% ipython --no-banner

In [1]: import numpy as np

In [2]: from numpy import linalg as LA

In [3]: np.set_printoptions(precision=2, suppress=True, linewidth=200, floatmode="fixed")

In [4]: rnd = lambda a: np.round(a, 2) + 0

In [5]: Y = np.array([[1, 1], [1, -1]])

In [6]: rng = np.random.default_rng(42)

In [7]: arr = np.kron(Y, np.kron(Y, Y))[rng.permutation(8)][:4]

In [8]: print(arr)
[[ 1 -1 -1  1  1 -1 -1  1]
 [ 1  1  1  1 -1 -1 -1 -1]
 [ 1  1 -1 -1  1  1 -1 -1]
 [ 1 -1 -1  1 -1  1  1 -1]]

In [9]: print(rnd(LA.norm(arr, axis=0)))
[2.00 2.00 2.00 2.00 2.00 2.00 2.00 2.00]

In [10]: print(rnd(LA.norm(arr, axis=1)))
[2.83 2.83 2.83 2.83]

In [11]: print(rnd(LA.norm(arr, "nuc")))
11.31

In [12]: print(rnd(LA.norm(arr[0], 1)), rnd(LA.norm(arr[0], np.inf)))
8.0 1.0

In [13]: print(rnd(LA.norm(arr, 2)))
2.83

In [14]: print(rnd(LA.norm(arr[0] - arr[1])))
4.0

In [15]: vec = np.array([1, -2, 0, 0, -2, 0, 1, 2])

In [16]: print(np.einsum("ij,j->i", arr, vec))
[ 2 -2 -6  4]

In [17]: print(arr @ np.ones(8))
[0.00 0.00 0.00 0.00]

In [18]: print((arr * vec).sum(axis=1))
[ 2 -2 -6  4]

In [19]: cov = arr.T @ arr

In [20]: print(np.trace(cov), (arr ** 2).sum())
32 32

In [21]: print(np.diag(cov))
[4 4 4 4 4 4 4 4]

In [22]: print(np.allclose(cov, cov.T))
True

In [23]: print((arr @ arr.T).shape)
(4, 4)

In [24]: print(rnd(LA.svd(arr, compute_uv=False) ** 2))
[8.00 8.00 8.00 8.00]

In [25]: print(cov)
[[ 4  0 -2  2  0  0 -2 -2]
 [ 0  4  2 -2  0  0 -2 -2]
 [-2  2  4  0 -2 -2  0  0]
 [ 2 -2  0  4 -2 -2  0  0]
 [ 0  0 -2 -2  4  0 -2  2]
 [ 0  0 -2 -2  0  4  2 -2]
 [-2 -2  0  0 -2  2  4  0]
 [-2 -2  0  0  2 -2  0  4]]
